$ ipython --no-banner

In [1]: import numpy as np

In [2]: np.set_printoptions(precision=2, suppress=True, linewidth=120, sign=" ")

In [3]: def rd(a):
   ...:     return np.round(a, 2) + 0
   ...: 

In [4]: mat = np.load("mat.npy")

In [5]: rd(mat)
Out[5]: 
array([[ 0.69, -0.1 ,  0.71],
       [-0.1 ,  0.97,  0.24],
       [ 0.71,  0.24, -0.66]])

In [6]: rd(np.linalg.pinv(mat))
Out[6]: 
array([[ 0.69, -0.1 ,  0.71],
       [-0.1 ,  0.97,  0.24],
       [ 0.71,  0.24, -0.66]])

In [7]: rd(mat @ mat.T)
Out[7]: 
array([[ 1.,  0.,  0.],
       [ 0.,  1.,  0.],
       [ 0.,  0.,  1.]])

In [8]: rd(mat[:, 0] @ mat[:, 1])
Out[8]: np.float64(0.0)

In [9]: rd(np.linalg.svd(mat, compute_uv=False))
Out[9]: array([ 1.,  1.,  1.])

In [10]: u = np.array([-1, -2, 1])

In [11]: M2 = mat + np.outer(u, np.eye(3)[2])

In [12]: rd(np.linalg.det(M2) / np.linalg.det(mat)), rd(1 + np.linalg.solve(mat, u)[2])
Out[12]: (np.float64(-0.85), np.float64(-0.85))

In [13]: np.linalg.matrix_rank(np.linalg.inv(M2) - np.linalg.inv(mat), tol=1e-8)
Out[13]: np.int64(1)

In [14]: np.linalg.matrix_rank(M2 - mat)
Out[14]: np.int64(1)

In [15]: rd(M2)
Out[15]: 
array([[ 0.69, -0.1 , -0.29],
       [-0.1 ,  0.97, -1.76],
       [ 0.71,  0.24,  0.34]])

In [16]: evals, V = np.linalg.eigh(mat)

In [17]: vec = np.array([2, 3, 1])

In [18]: rd(vec @ mat @ vec)
Out[18]: np.float64(13.86)

In [19]: rd(V * np.maximum(evals, 0) @ V.T)
Out[19]: 
array([[ 0.85, -0.05,  0.36],
       [-0.05,  0.98,  0.12],
       [ 0.36,  0.12,  0.17]])

In [20]: data = np.load("sample8.npy")

In [21]: rd(data)
Out[21]: 
array([[ 0.93,  0.07, -0.25],
       [ 0.07,  0.01, -0.02],
       [-0.25, -0.02,  0.07]])

In [22]: # equal to its transpose

In [23]: evals, V = np.linalg.eigh(data)

In [24]: rd(V.T @ data @ V)
Out[24]: 
array([[ 0.,  0.,  0.],
       [ 0.,  0.,  0.],
       [ 0.,  0.,  1.]])

In [25]: (evals > 1e-8).sum(), (evals < -1e-8).sum()
Out[25]: (np.int64(1), np.int64(0))

In [26]: rd(V.T @ V)
Out[26]: 
array([[ 1.,  0.,  0.],
       [ 0.,  1.,  0.],
       [ 0.,  0.,  1.]])

In [27]: print(rd(evals))
[ 0.  0.  1.]

In [28]: np.unique(evals.round(6) + 0, return_counts=True)[1]
Out[28]: array([ 2,  1])

In [29]: F = np.load("a.npy")

In [30]: F
Out[30]: 
array([[ 3,  5,  0],
       [ 2,  4,  3],
       [ 1,  5,  4]])

In [31]: def softmax(z):
    ...:     e = np.exp(z - z.max(axis=-1, keepdims=True))
    ...:     return e / e.sum(axis=-1, keepdims=True)
    ...: 

In [32]: print(rd(softmax(F[2])))
[ 0.01  0.72  0.27]

In [33]: print(rd(softmax(F[2] + 2)))
[ 0.01  0.72  0.27]

In [34]: S = F @ F.T / np.sqrt(3)

In [35]: rd(softmax(S + np.triu(np.full(S.shape, -np.inf), 1)))
Out[35]: 
array([[ 1.  ,  0.  ,  0.  ],
       [ 0.15,  0.85,  0.  ],
       [ 0.  ,  0.01,  0.99]])

In [36]: print(rd(softmax(S)))
[[ 0.96  0.01  0.03]
 [ 0.01  0.05  0.94]
 [ 0.    0.01  0.99]]

In [37]: softmax(S).round(6).argmax(axis=1)
Out[37]: array([ 0,  2,  2])

In [38]: m1 = np.array([[6, -2, 10, -10], [-3, 1, -5, 5], [0, 0, 0, 0], [3, -1, 5, -5]])

In [39]: print(np.linalg.matrix_rank(m1, rtol=0.1))
1

In [40]: U, s, VT = np.linalg.svd(m1)

In [41]: np.argmax(s[:-1] / (s[1:] + 1e-6)) + 1
Out[41]: np.int64(1)

In [42]: M2 = U[:, :1] @ np.diag(s[:1]) @ VT[:1]

In [43]: rd(np.linalg.norm(m1 - M2, 2)), rd(s[1])
Out[43]: (np.float64(0.0), np.float64(0.0))

In [44]: print(rd(np.linalg.norm(m1 - M2) / np.linalg.norm(m1)))
0.0

In [45]: print(np.linalg.matrix_rank(M2))
1

In [46]: print(rd(M2))
[[  6.  -2.  10. -10.]
 [ -3.   1.  -5.   5.]
 [  0.   0.   0.   0.]
 [  3.  -1.   5.  -5.]]

In [47]: U, s, VT = np.linalg.svd(M2)

In [48]: V = VT[:(s > 1e-8).sum()]

In [49]: rng = np.random.default_rng(128)

In [50]: vec = M2[1] + -2 * M2[3] + rng.integers(2) * np.eye(4)[3]

In [51]: rd(vec)
Out[51]: array([ -9.,   3., -15.,  16.])

In [52]: rd(V.T @ V)
Out[52]: 
array([[ 0.15, -0.05,  0.25, -0.25],
       [-0.05,  0.02, -0.08,  0.08],
       [ 0.25, -0.08,  0.42, -0.42],
       [-0.25,  0.08, -0.42,  0.42]])

In [53]: rd(np.diag(V.T @ V))
Out[53]: array([ 0.15,  0.02,  0.42,  0.42])

In [54]: np.allclose(m1[:-1].T @ np.linalg.lstsq(m1[:-1].T, m1[-1])[0], m1[-1])
Out[54]: True

In [55]: print(np.abs(np.diag(np.linalg.qr(m1)[1])) > 1e-9)
[ True False False False]

In [56]: np.linalg.lstsq(m1[:-1].T, m1[-1])[2]
Out[56]: np.int32(1)

In [57]: M2 = m1[0, 0] * m1[1:] - np.outer(m1[1:, 0], m1[0])

In [58]: M2
Out[58]: 
array([[ 0,  0,  0,  0],
       [ 0,  0,  0,  0],
       [ 0,  0,  0,  0]])

In [59]: print(np.linalg.matrix_rank(M2), np.linalg.matrix_rank(m1))
0 1

In [60]: K = np.loadtxt("test17.csv", delimiter=",")

In [61]: K
Out[61]: 
array([[ 0.9 , -6.25,  3.86],
       [-0.65, -5.33,  2.65],
       [ 0.37, -4.3 , -1.46],
       [ 0.48, -5.92,  3.29],
       [ 2.1 , -6.05,  2.04],
       [-0.78, -5.7 ,  3.89],
       [-1.13, -4.14, -0.44],
       [-0.76, -4.07, -1.02],
       [-0.72, -6.02,  4.77],
       [ 0.34, -5.81,  3.08],
       [ 1.23, -5.96,  2.63],
       [ 0.53, -6.4 ,  4.67],
       [-1.21, -4.55,  0.85],
       [-2.  , -4.  , -0.01],
       [-1.02, -4.48,  0.47],
       [ 2.08, -6.14,  2.35],
       [ 1.7 , -5.31,  0.22],
       [-1.69, -4.78,  2.02],
       [-0.8 , -4.31, -0.25],
       [ 0.21, -5.53,  2.38],
       [-1.66, -4.58,  1.41],
       [ 0.56, -6.71,  5.57],
       [ 0.79, -6.46,  4.59],
       [-1.73, -4.8 ,  2.14],
       [-2.73, -3.4 , -1.06],
       [ 0.51, -6.06,  3.67],
       [ 0.46, -5.34,  1.56]])

In [62]: Xs = K - K.mean(axis=1)
Traceback (most recent call last):
  Cell In[62], line 1
    Xs = K - K.mean(axis=1)
ValueError: operands could not be broadcast together with shapes (27,3) (27,) 


In [63]: Xs = K - K.mean(axis=0)

In [64]: U, s, VT = np.linalg.svd(Xs, full_matrices=False)

In [65]: print(rd((s ** 2).sum() ** 2 / (s ** 4).sum()))
1.48

In [66]: rd(s ** 2 / (s ** 2).sum())
Out[66]: array([ 0.79,  0.21,  0.  ])

In [67]: np.abs(U[:, 0]).argmax()
Out[67]: np.int64(24)

In [68]: hat = K @ np.linalg.solve(K.T @ K, K.T)

In [69]: rd(np.trace(hat))
Out[69]: np.float64(3.0)

In [70]: np.allclose(hat @ hat, hat)
Out[70]: True

In [71]: print(np.linalg.matrix_rank(np.eye(27) - hat))
24

In [72]: Xs = (K - K.mean(axis=0)) / K.std(axis=0)

In [73]: np.argwhere(np.abs(Xs) > 2)
Out[73]: 
array([[ 24,   0],
       [ 24,   1]])

In [74]: c = np.linalg.lstsq(np.delete(Xs, 1, axis=1), Xs[:, 1])[0]

In [75]: rd(c)
Out[75]: array([-0.47, -0.72])

In [76]: X = np.array([[0, 0, 0, 0], [14, 0, 2, -12], [0, 0, 0, 0], [0, 0, 0, 0]])

In [77]: U, s, VT = np.linalg.svd(X)

In [78]: V = VT[:(s > 1e-8).sum()]

In [79]: vec = X[2] + -3 * X[1] + rng.integers(2) * np.eye(4)[0]

In [80]: vec
Out[80]: array([-41.,   0.,  -6.,  36.])

In [81]: rd(np.diag(V.T @ V))
Out[81]: array([ 0.57,  0.  ,  0.01,  0.42])

In [82]: rd(np.linalg.norm(vec - V.T @ V @ vec))
Out[82]: np.float64(0.66)

In [83]: np.linalg.cond(X) > 100
Out[83]: np.True_

In [84]: rd(np.linalg.norm(X, 2) / np.linalg.norm(X))
Out[84]: np.float64(1.0)

In [85]: T = np.stack([X, 2 * X, X[::-1]])

In [86]: T.sum(axis=0)
Out[86]: 
array([[  0,   0,   0,   0],
       [ 42,   0,   6, -36],
       [ 14,   0,   2, -12],
       [  0,   0,   0,   0]])

In [87]: J = np.loadtxt("w.csv", delimiter=",")

In [88]: print(J)
[[ 0.  0.  0.  0.]
 [ 0.  0.  0.  0.]
 [ 1.  0.  0.  0.]]

In [89]: rk = np.linalg.matrix_rank(J)

In [90]: rk
Out[90]: np.int64(1)

In [91]: N = np.linalg.svd(J)[2][rk:].T

In [92]: print([int(np.linalg.matrix_rank(J[:i])) for i in range(1, len(J) + 1)])
[0, 0, 1]

In [93]: J @ N
Out[93]: 
array([[ 0.,  0.,  0.],
       [ 0.,  0.,  0.],
       [ 0.,  0.,  0.]])

In [94]: N.shape
Out[94]: (4, 3)

In [95]: np.allclose(J @ N, 0)
Out[95]: True

In [96]: J[:, 1] @ J[:, 0]
Out[96]: np.float64(0.0)

In [97]: rd(np.linalg.svd(J, compute_uv=False))
Out[97]: array([ 1.,  0.,  0.])

In [98]: rd(np.linalg.pinv(J))
Out[98]: 
array([[ 0.,  0.,  1.],
       [ 0.,  0.,  0.],
       [ 0.,  0.,  0.],
       [ 0.,  0.,  0.]])

In [99]: print(rd(np.linalg.norm(J, axis=0)))
[ 1.  0.  0.  0.]

In [100]: J @ J.T
Out[100]: 
array([[ 0.,  0.,  0.],
       [ 0.,  0.,  0.],
       [ 0.,  0.,  1.]])

In [101]: J.T @ J
Out[101]: 
array([[ 1.,  0.,  0.,  0.],
       [ 0.,  0.,  0.,  0.],
       [ 0.,  0.,  0.,  0.],
       [ 0.,  0.,  0.,  0.]])

In [102]: np.unique(J.round(6), axis=0).shape
Out[102]: (2, 4)

In [103]: np.abs(np.diag(np.linalg.qr(J)[1])) > 1e-9
Out[103]: array([ True, False, False])

In [104]: U, s, VT = np.linalg.svd(J)

In [105]: s
Out[105]: array([ 1.,  0.,  0.])

In [106]: np.argmax(s[:-1] / (s[1:] + 1e-6)) + 1
Out[106]: np.int64(1)

In [107]: M2 = U[:, :1] @ np.diag(s[:1]) @ VT[:1]

In [108]: M2
Out[108]: 
array([[ 0.,  0.,  0.,  0.],
       [ 0.,  0.,  0.,  0.],
       [ 1.,  0.,  0.,  0.]])

In [109]: np.linalg.matrix_rank(M2)
Out[109]: np.int64(1)

In [110]: np.linalg.matrix_rank(J, rtol=0.05)
Out[110]: np.int64(1)

In [111]: print(np.abs(J - M2).max())
0.0

In [112]: rd(np.linalg.norm(J - M2, 2)), s[1]
Out[112]: (np.float64(0.0), np.float64(0.0))

In [113]: A = np.loadtxt("case7.csv", delimiter=",")

In [114]: A
Out[114]: 
array([[ 2.3,  1. ,  2. ],
       [ 1. ,  1.3,  1. ],
       [ 2. ,  1. ,  2.3]])

In [115]: # symmetric, so the eigenvalues are real

In [116]: hat = np.triu(np.array([[5, 3, 8], [0, 9, 7], [8, 2, 8]]), 1) + np.eye(3)

In [117]: M2 = hat @ A @ np.linalg.inv(hat)

In [118]: print(np.linalg.matrix_rank(M2))
3

In [119]: M2 = A / np.linalg.norm(A, axis=1, keepdims=True)

In [120]: cov = M2 @ M2.T

In [121]: print(rd(np.degrees(np.arccos(np.clip(cov[0, 1], -1, 1)))))
24.66

In [122]: rd(cov[0])
Out[122]: array([ 1.  ,  0.91,  0.99])

In [123]: M2 = np.array([[-2, 1], [2, 4]])

In [124]: basis = np.kron(M2, A)

In [125]: basis
Out[125]: 
array([[-4.6, -2. , -4. ,  2.3,  1. ,  2. ],
       [-2. , -2.6, -2. ,  1. ,  1.3,  1. ],
       [-4. , -2. , -4.6,  2. ,  1. ,  2.3],
       [ 4.6,  2. ,  4. ,  9.2,  4. ,  8. ],
       [ 2. ,  2.6,  2. ,  4. ,  5.2,  4. ],
       [ 4. ,  2. ,  4.6,  8. ,  4. ,  9.2]])

In [126]: basis.shape
Out[126]: (6, 6)

In [127]: print(rd(np.linalg.norm(basis, 2)), rd(np.linalg.norm(M2, 2) * np.linalg.norm(A, 2)))
21.74 21.74

In [128]: np.linalg.matrix_rank(basis)
Out[128]: np.int64(6)

In [129]: cov = basis.T @ basis

In [130]: print(rd(cov))
[[  82.32   44.8    81.6    61.74   33.6    61.2 ]
 [  44.8    29.52   44.8    33.6    22.14   33.6 ]
 [  81.6    44.8    82.32   61.2    33.6    61.74]
 [  61.74   33.6    61.2   174.93   95.2   173.4 ]
 [  33.6    22.14   33.6    95.2    62.73   95.2 ]
 [  61.2    33.6    61.74  173.4    95.2   174.93]]

In [131]: np.trace(cov), (basis ** 2).sum()
Out[131]: (np.float64(606.75), np.float64(606.75))

In [132]: (basis @ basis.T).shape
Out[132]: (6, 6)

In [133]: U, s, VT = np.linalg.svd(cov)

In [134]: np.argmax(s[:-1] / (s[1:] + 1e-6)) + 1
Out[134]: np.int64(2)

In [135]: M2 = U[:, :2] @ np.diag(s[:2]) @ VT[:2]

In [136]: np.linalg.matrix_rank(M2)
Out[136]: np.int64(2)

In [137]: np.linalg.matrix_rank(cov, rtol=0.05)
Out[137]: np.int64(2)

In [138]: rd(M2)
Out[138]: 
array([[  81.66,   45.86,   81.66,   61.25,   34.39,   61.25],
       [  45.86,   25.75,   45.86,   34.39,   19.31,   34.39],
       [  81.66,   45.86,   81.66,   61.25,   34.39,   61.25],
       [  61.25,   34.39,   61.25,  173.53,   97.45,  173.53],
       [  34.39,   19.31,   34.39,   97.45,   54.72,   97.45],
       [  61.25,   34.39,   61.25,  173.53,   97.45,  173.53]])
